In [1]: import numpy as np

In [2]: np.set_printoptions(precision=1, suppress=True, linewidth=140)

In [3]: def rnd(a):
   ...:     return np.round(a, 1) + 0
   ...: 

In [4]: X = np.loadtxt("sample2.csv", delimiter=",")

In [5]: print(X)
[[3. 1. 2. 2. 3. 3. 2. 2. 0. 2. 1.]
 [0. 1. 3. 3. 2. 3. 1. 3. 2. 3. 0.]
 [1. 3. 0. 0. 0. 3. 3. 1. 0. 2. 1.]
 [0. 1. 1. 3. 1. 2. 3. 3. 0. 3. 2.]
 [2. 3. 0. 2. 2. 1. 0. 0. 1. 2. 3.]
 [2. 0. 0. 3. 3. 3. 0. 2. 1. 2. 1.]
 [3. 0. 3. 1. 1. 0. 0. 1. 1. 0. 3.]
 [3. 2. 1. 2. 0. 0. 1. 0. 0. 0. 1.]
 [3. 2. 0. 1. 2. 3. 1. 0. 0. 1. 1.]
 [3. 3. 0. 2. 2. 0. 0. 1. 2. 0. 0.]
 [0. 1. 3. 3. 2. 3. 1. 3. 2. 3. 0.]]

In [6]: rk = np.linalg.matrix_rank(X)

In [7]: print(rk)
10

In [8]: ns = np.linalg.svd(X)[2][rk:].T

In [9]: print([int(np.linalg.matrix_rank(X[:i])) for i in range(1, len(X) + 1)])
[1, 2, 3, 4, 5, 6, 7, 8, 9, 10, 10]

In [10]: print(np.linalg.matrix_rank(X.T @ X), np.linalg.matrix_rank(X @ X.T))
10 10

In [11]: print([int(np.linalg.matrix_rank(X[:, :j + 1])) for j in range(11)])
[1, 2, 3, 4, 5, 6, 7, 8, 9, 10, 10]

In [12]: print(rnd(ns[:, 0] / ns[np.abs(ns[:, 0]).round(6).argmax(), 0]))
[ 0.1 -0.6 -0.1  0.1  0.1 -0.2  0.9 -0.9  1.   0.4 -0.1]

In [13]: print(ns.shape)
(11, 1)

In [14]: U, sv, vt = np.linalg.svd(X)

In [15]: V = vt[:(sv > 1e-8).sum()]

In [16]: rng = np.random.default_rng(12014)

In [17]: x = X[5] + 5 * X[10] + rng.integers(2) * np.eye(11)[2]

In [18]: print(x)
[ 2.  5. 16. 18. 13. 18.  5. 17. 11. 17.  1.]

In [19]: print(np.linalg.matrix_rank(np.vstack([X, x])))
11

In [20]: print(rnd(np.diag(V.T @ V)))
[1.  0.9 1.  1.  1.  1.  0.7 0.7 0.7 1.  1. ]

In [21]: A = 5 * np.eye(11) + np.ones((11, 11))

In [22]: print(A)
[[6. 1. 1. 1. 1. 1. 1. 1. 1. 1. 1.]
 [1. 6. 1. 1. 1. 1. 1. 1. 1. 1. 1.]
 [1. 1. 6. 1. 1. 1. 1. 1. 1. 1. 1.]
 [1. 1. 1. 6. 1. 1. 1. 1. 1. 1. 1.]
 [1. 1. 1. 1. 6. 1. 1. 1. 1. 1. 1.]
 [1. 1. 1. 1. 1. 6. 1. 1. 1. 1. 1.]
 [1. 1. 1. 1. 1. 1. 6. 1. 1. 1. 1.]
 [1. 1. 1. 1. 1. 1. 1. 6. 1. 1. 1.]
 [1. 1. 1. 1. 1. 1. 1. 1. 6. 1. 1.]
 [1. 1. 1. 1. 1. 1. 1. 1. 1. 6. 1.]
 [1. 1. 1. 1. 1. 1. 1. 1. 1. 1. 6.]]

In [23]: x = np.ones(11)

In [24]: for _ in range(5):
    ...:     x = A @ x
    ...:     x /= np.linalg.norm(x)
    ...:     print(round(x @ A @ x, 1))
    ...: 
16.0
16.0
16.0
16.0
16.0

In [25]: print(rnd(np.linalg.eigvalsh(A)[-1]))
16.0

In [26]: Lm = np.linalg.cholesky(A)

In [27]: print(rnd(A / np.sqrt(np.outer(np.diag(A), np.diag(A)))))
[[1.  0.2 0.2 0.2 0.2 0.2 0.2 0.2 0.2 0.2 0.2]
 [0.2 1.  0.2 0.2 0.2 0.2 0.2 0.2 0.2 0.2 0.2]
 [0.2 0.2 1.  0.2 0.2 0.2 0.2 0.2 0.2 0.2 0.2]
 [0.2 0.2 0.2 1.  0.2 0.2 0.2 0.2 0.2 0.2 0.2]
 [0.2 0.2 0.2 0.2 1.  0.2 0.2 0.2 0.2 0.2 0.2]
 [0.2 0.2 0.2 0.2 0.2 1.  0.2 0.2 0.2 0.2 0.2]
 [0.2 0.2 0.2 0.2 0.2 0.2 1.  0.2 0.2 0.2 0.2]
 [0.2 0.2 0.2 0.2 0.2 0.2 0.2 1.  0.2 0.2 0.2]
 [0.2 0.2 0.2 0.2 0.2 0.2 0.2 0.2 1.  0.2 0.2]
 [0.2 0.2 0.2 0.2 0.2 0.2 0.2 0.2 0.2 1.  0.2]
 [0.2 0.2 0.2 0.2 0.2 0.2 0.2 0.2 0.2 0.2 1. ]]

In [28]: print(rnd(np.diag(Lm) ** 2))
[6.  5.8 5.7 5.6 5.6 5.5 5.5 5.4 5.4 5.4 5.3]

In [29]: W0 = np.loadtxt("dump.csv", delimiter=",")

In [30]: print(rnd(W0))
[[  6.6  -9.9   7.3   0.1  -3.6   4.   -9.6   1.7  -3.8]
 [  3.9  -1.2  -1.7  -1.9   3.2  -5.   -0.6  -4.7  -3.4]
 [  1.6   2.7  -3.5  -4.9   3.9  -5.2   2.9  -6.7  -3.8]
 [  7.2  -4.3   6.3  -5.   -4.6   4.7  -6.9  -2.5  -6.6]
 [  1.9  -5.1   1.2  -0.6   1.4  -1.4  -2.9  -0.7  -1.8]
 [  0.7   0.2  -1.4  -4.4   2.4  -2.6   1.2  -4.3  -3. ]
 [ -6.    1.7  -6.1  -3.1   7.1  -6.5   6.6  -3.5   0.9]
 [  7.2  -0.2  -2.1  -1.9   3.3  -6.5  -1.3  -6.7  -5.1]
 [  4.4  -3.8   1.7  -2.    0.3  -1.   -3.5  -2.5  -3.7]
 [  6.9 -14.1   3.8   8.    1.9  -3.4 -10.1   3.8   0. ]
 [  2.2  -6.4   2.3   0.    0.7  -0.5  -4.1   0.2  -1.6]
 [ -4.1  -8.2  -2.1   4.6   6.3  -5.6  -0.3   3.1   3.8]
 [  1.3  -7.8   1.8   1.7   1.8  -1.5  -4.1   1.5  -0.3]
 [ -2.3   3.9  -4.   -6.7   3.9  -3.7   5.2  -6.   -2.7]
 [  4.9  -5.2  -1.    2.    3.9  -6.   -3.1  -2.3  -1.9]
 [ -0.9  -5.6  -1.1   1.5   4.2  -4.   -0.9   0.4   0.7]
 [ -5.7  -0.7  -2.2  -3.9   3.6  -1.7   3.7  -1.3   0.4]
 [  0.   -3.2  -2.1  -0.1   4.4  -4.9   0.3  -1.9  -0.6]
 [ -1.2  -4.1  -3.2   1.7   6.   -6.6   0.8  -0.9   0.9]
 [  3.   -3.4  -0.4  -0.8   2.6  -3.6  -1.8  -2.6  -2.4]
 [ -0.8   2.4  -4.3  -4.5   4.8  -5.4   4.1  -5.7  -2.3]
 [  4.8   0.    2.4  -6.8  -1.9   1.6  -2.2  -5.1  -6.3]
 [  4.   -5.8   2.7  -0.8   0.   -0.2  -4.6  -0.8  -2.9]
 [  3.3  -9.2   3.    2.6   1.   -1.1  -6.1   1.7  -0.9]
 [ -1.   -4.3   0.3  -1.3   2.1  -1.3  -0.9  -0.3  -0.6]
 [  4.4   0.   -1.5  -3.2   2.6  -4.4  -0.3  -5.6  -4.3]
 [  6.5   1.1  -1.2  -4.3   1.8  -4.2  -0.8  -7.2  -5.9]
 [  8.3  -2.5   3.8  -4.6  -2.5   1.2  -5.4  -4.6  -6.9]
 [ -7.9  -2.8  -3.8  -0.6   6.2  -4.2   4.3   0.7   3.1]
 [ -7.8  -2.6  -2.6  -1.9   4.7  -2.3   3.8   0.8   2.5]]

In [31]: D = np.linalg.norm(W0[:, None] - W0[None], axis=-1)

In [32]: print(np.unravel_index(D.round(6).argmax(), D.shape))
(np.int64(9), np.int64(13))

In [33]: print(rnd(D[:5, :5]))
[[ 0.  20.5 26.3  9.6 13.9]
 [20.5  0.   7.  17.5  8.3]
 [26.3  7.   0.  21.7 14. ]
 [ 9.6 17.5 21.7  0.  13.8]
 [13.9  8.3 14.  13.8  0. ]]

In [34]: print(np.linalg.matrix_rank(D ** 2))
5

In [35]: print(np.flatnonzero(D[22] < D.mean() / 2))
[ 4  8 10 12 22 23]

In [36]: A2 = np.array([[1, 1], [1, -1]])

In [37]: feats = np.kron(A2, np.kron(A2, A2))[rng.permutation(8)][:6]

In [38]: print(feats)
[[ 1 -1  1 -1 -1  1 -1  1]
 [ 1  1 -1 -1  1  1 -1 -1]
 [ 1 -1 -1  1  1 -1 -1  1]
 [ 1 -1 -1  1 -1  1  1 -1]
 [ 1  1  1  1 -1 -1 -1 -1]
 [ 1  1 -1 -1 -1 -1  1  1]]

In [39]: x = np.array([7, 7, 0, 4, -8, 6, 0, 9])

In [40]: h1 = np.maximum(feats @ x, 0)

In [41]: print(h1)
[19  0  0  9 11 21]

In [42]: print(rnd(np.tanh(feats @ x)))
[ 1.  -0.8 -0.8  1.   1.   1. ]

In [43]: print(feats.T @ h1)
[ 60   4   0 -20 -60  -4   0  20]

In [44]: print(np.maximum(feats @ (3 * x), 0))
[57  0  0 27 33 63]

In [45]: print(np.flatnonzero(h1 > 1e-9))
[0 3 4 5]

In [46]: print(rnd(np.linalg.norm(feats[2], 1)), rnd(np.linalg.norm(feats[2], np.inf)))
8.0 1.0

In [47]: print(np.linalg.norm(feats, axis=1).argmax())
0

In [48]: print(rnd(np.linalg.norm(feats, axis=0)))
[2.4 2.4 2.4 2.4 2.4 2.4 2.4 2.4]

In [49]: print(rnd(np.linalg.norm(feats, "nuc")))
17.0

In [50]: print(rnd(np.linalg.norm(feats[2] - feats[5])))
4.0

In [51]: print(rnd(np.linalg.norm(feats) ** 2 / np.linalg.norm(feats, 2) ** 2))
6.0

In [52]: G = feats.T @ feats

In [53]: print((feats @ feats.T).shape)
(6, 6)

In [54]: print(rnd(np.linalg.eigvalsh(G)[::-1]))
[8. 8. 8. 8. 8. 8. 0. 0.]

In [55]: r0 = np.array([5, -2, -5])

In [56]: print(np.correlate(feats[1], feats[2], "full"))
[ 1  0 -3  0  5  0 -7  0  7  0 -5  0  3  0 -1]

In [57]: print(np.convolve(feats[1], r0))
[  5   3 -12  -8  12   8 -12  -8   7   5]

In [58]: F = np.load("run14.npy")

In [59]: print(F)
[[ -2.3   8.6  -6.7   1.3   0.4  -1.7  -7.3   2.1]
 [  2.5  -6.2   9.4  -8.5  -9.3  -6.5  -2.4   2.7]
 [ -5.1   7.   -4.9   2.6  -2.4  -1.1  -7.8   5.5]
 [  3.2  -5.3  10.3  -8.7  -9.7  -6.6  -3.3   2.4]
 [ -3.5   7.6  -5.    0.4  -1.8  -2.4  -6.7   6.2]
 [ -1.7   7.4  -7.5   1.6  -2.   -2.9  -7.5   4.3]
 [  3.7  -5.1  10.1  -8.5  -8.3  -5.4  -1.7   5.2]
 [  4.4  -5.5   8.3  -5.8  -7.1  -6.1  -1.    3.1]
 [  3.3  -3.9   9.9  -9.5  -9.5  -8.6  -2.8   2.3]
 [  3.4  -6.2   9.4  -8.1  -6.5  -7.2  -2.1   1.4]
 [  4.2  -5.2   9.7  -8.2  -8.8  -5.1  -0.9   1.5]
 [  3.  -10.1  -2.4   1.    0.4   0.1  -4.5  -0.2]
 [ -4.5   7.8  -7.7   2.    0.4  -1.6  -5.1   4.2]
 [  0.9 -10.7  -2.9   2.3  -2.9  -1.4  -2.8  -2.3]
 [  4.1  -6.7   7.8  -9.3  -7.5  -5.6  -0.9   1.1]
 [ -2.9   7.5  -5.9   3.1  -2.9  -1.4  -8.    3.4]
 [ -3.4   6.6  -6.    2.   -2.   -1.5  -6.8   4.3]
 [  1.6  -6.6   7.4  -7.3  -9.8  -5.6  -1.    1.9]
 [ -2.5   6.8  -6.1   3.3  -2.2  -0.1  -9.    4.1]
 [  5.1  -6.7  10.3  -9.   -8.2  -6.6  -1.2  -0.1]
 [  1.3  -5.    9.  -10.  -10.3  -6.1  -1.7   1.8]
 [  2.3 -10.   -1.3   2.9  -2.    1.9  -6.   -1.3]]

In [60]: A2 = np.c_[F[:, :7] @ np.array([[2, 3, -1, 0, 2, 3, 3],
    ...:     [-1, -2, 1, -3, -3, 2, 1],
    ...:     [2, 1, -3, 0, 2, 3, 3],
    ...:     [3, 0, 3, 3, 0, 0, 1],
    ...:     [3, 0, -2, -3, 0, 1, 0],
    ...:     [1, -2, 3, 3, 2, -1, 0],
    ...:     [0, 0, 1, -2, 1, -2, -2]]), np.array([1, 0, 2, -4, 5, 5, -5, -1, 2, 4, -2, 1, -3, 1, 0, 3, -3, 5, 5, -5, 0, -1])]

In [61]: print(rnd(A2))
[[-23.2 -27.4  21.7 -13.6 -54.5   6.9  -2.5   1. ]
 [-29.9  42.3 -65.7   6.3  27.   25.3  25.8   0. ]
 [-27.5 -32.   28.3   6.3 -51.   -1.7  -4.8   2. ]
 [-29.5  43.7 -69.2   5.7  26.4  33.4  33.1  -4. ]
 [-31.2 -25.9  17.  -10.  -51.3   3.7  -4.1   5. ]
 [-29.9 -21.6  24.2  -5.1 -53.9   3.1  -3.6   5. ]
 [-23.1  42.2 -65.9   1.9  30.4  31.7  31.2  -5. ]
 [-13.9  44.7 -57.3   4.1  28.7  28.1  28.8  -1. ]
 [-35.3  44.8 -75.   -8.5  18.1  36.5  31.8   2. ]
 [-19.2  46.4 -72.8  -3.6  27.7  30.9  28.3   4. ]
 [-23.1  42.9 -61.7   3.9  32.3  29.4  30.1  -2. ]
 [ 15.6  26.6  -7.9  41.4  27.2  -9.1   1.7   1. ]
 [-26.6 -33.6  30.7 -13.2 -56.1  -8.8 -16.6  -3. ]
 [  3.5  24.    2.8  49.1  22.5 -23.3  -8.8   1. ]
 [-25.5  44.7 -64.8  -0.3  31.8  22.2  21.5   0. ]
 [-25.9 -26.8  31.    7.3 -50.9   3.1   0.2   3. ]
 [-26.9 -26.4  26.7   1.3 -48.4  -1.9  -6.   -3. ]
 [-32.3  36.6 -50.5  12.5  25.6  11.6  15.1   5. ]
 [-20.8 -27.   32.6  13.8 -46.8   3.7   2.3   5. ]
 [-20.7  52.2 -74.3   0.3  36.5  33.6  32.9  -5. ]
 [-41.4  35.1 -62.7   1.   21.7  20.1  19.3   0. ]
 [ 16.6  21.8   4.   62.4  29.8  -8.9   7.9  -1. ]]

In [62]: print(rnd(np.linalg.lstsq(F, A2[:, 0])[0]))
[ 2. -1.  2.  3.  3.  1.  0.  0.]

In [63]: print(np.linalg.matrix_rank(np.c_[F, A2]))
9
